$ ipython --no-banner

In [1]: import numpy as np

In [2]: import numpy.linalg as la

In [3]: np.set_printoptions(precision=2, suppress=True, linewidth=120, floatmode="fixed")

In [4]: def rnd(a):
   ...:     return np.round(a, 2) + 0
   ...: 

In [5]: M = np.load("m.npy")

In [6]: print(M)
[[ 3  5  3  3  1  2  3]
 [ 3  4  7  2  8  7  1]
 [ 3  1  2  3  3  1  2]
 [ 3  5  2  0  4  1  1]
 [ 0  0  0  0  0  0  0]
 [ 0  3  0  0  1  0  0]
 [ 3  5  6  1  6  4  4]
 [ 3  2  2  0  3  1  1]
 [ 6  5  7  5  9  5  3]
 [ 6  7  7  3  6  6  4]
 [ 3  4  7  2  8  7  1]
 [ 3  4  2  3  4  1  2]
 [ 9  5  7  5  8  7  3]
 [ 0  0  0  0  0  0  0]
 [ 0  0  0  0  0  0  0]
 [ 0  0  0  0  0  0  0]
 [ 0  2  3  2  3  3  0]
 [ 6  5  9  5 11  8  3]
 [ 6  6  6  4  6  6  1]
 [ 3  4  2  3  4  1  2]
 [ 6  3  4  3  6  2  3]]

In [7]: q, R = la.qr(M)

In [8]: print(rnd(np.trace(q @ q.T)))
7.0

In [9]: print(rnd(abs(R[0, 0])), rnd(la.norm(M[:, 0])))
18.49 18.49

In [10]: print(np.allclose(R.T @ R, M.T @ M))
True

In [11]: print(rnd(q.T @ q))
[[1.00 0.00 0.00 0.00 0.00 0.00 0.00]
 [0.00 1.00 0.00 0.00 0.00 0.00 0.00]
 [0.00 0.00 1.00 0.00 0.00 0.00 0.00]
 [0.00 0.00 0.00 1.00 0.00 0.00 0.00]
 [0.00 0.00 0.00 0.00 1.00 0.00 0.00]
 [0.00 0.00 0.00 0.00 0.00 1.00 0.00]
 [0.00 0.00 0.00 0.00 0.00 0.00 1.00]]

In [12]: print(rnd(q @ R))
[[ 3.00  5.00  3.00  3.00  1.00  2.00  3.00]
 [ 3.00  4.00  7.00  2.00  8.00  7.00  1.00]
 [ 3.00  1.00  2.00  3.00  3.00  1.00  2.00]
 [ 3.00  5.00  2.00  0.00  4.00  1.00  1.00]
 [ 0.00  0.00  0.00  0.00  0.00  0.00  0.00]
 [ 0.00  3.00  0.00  0.00  1.00  0.00  0.00]
 [ 3.00  5.00  6.00  1.00  6.00  4.00  4.00]
 [ 3.00  2.00  2.00  0.00  3.00  1.00  1.00]
 [ 6.00  5.00  7.00  5.00  9.00  5.00  3.00]
 [ 6.00  7.00  7.00  3.00  6.00  6.00  4.00]
 [ 3.00  4.00  7.00  2.00  8.00  7.00  1.00]
 [ 3.00  4.00  2.00  3.00  4.00  1.00  2.00]
 [ 9.00  5.00  7.00  5.00  8.00  7.00  3.00]
 [ 0.00  0.00  0.00  0.00  0.00  0.00  0.00]
 [ 0.00  0.00  0.00  0.00  0.00  0.00  0.00]
 [ 0.00  0.00  0.00  0.00  0.00  0.00  0.00]
 [ 0.00  2.00  3.00  2.00  3.00  3.00  0.00]
 [ 6.00  5.00  9.00  5.00 11.00  8.00  3.00]
 [ 6.00  6.00  6.00  4.00  6.00  6.00  1.00]
 [ 3.00  4.00  2.00  3.00  4.00  1.00  2.00]
 [ 6.00  3.00  4.00  3.00  6.00  2.00  3.00]]
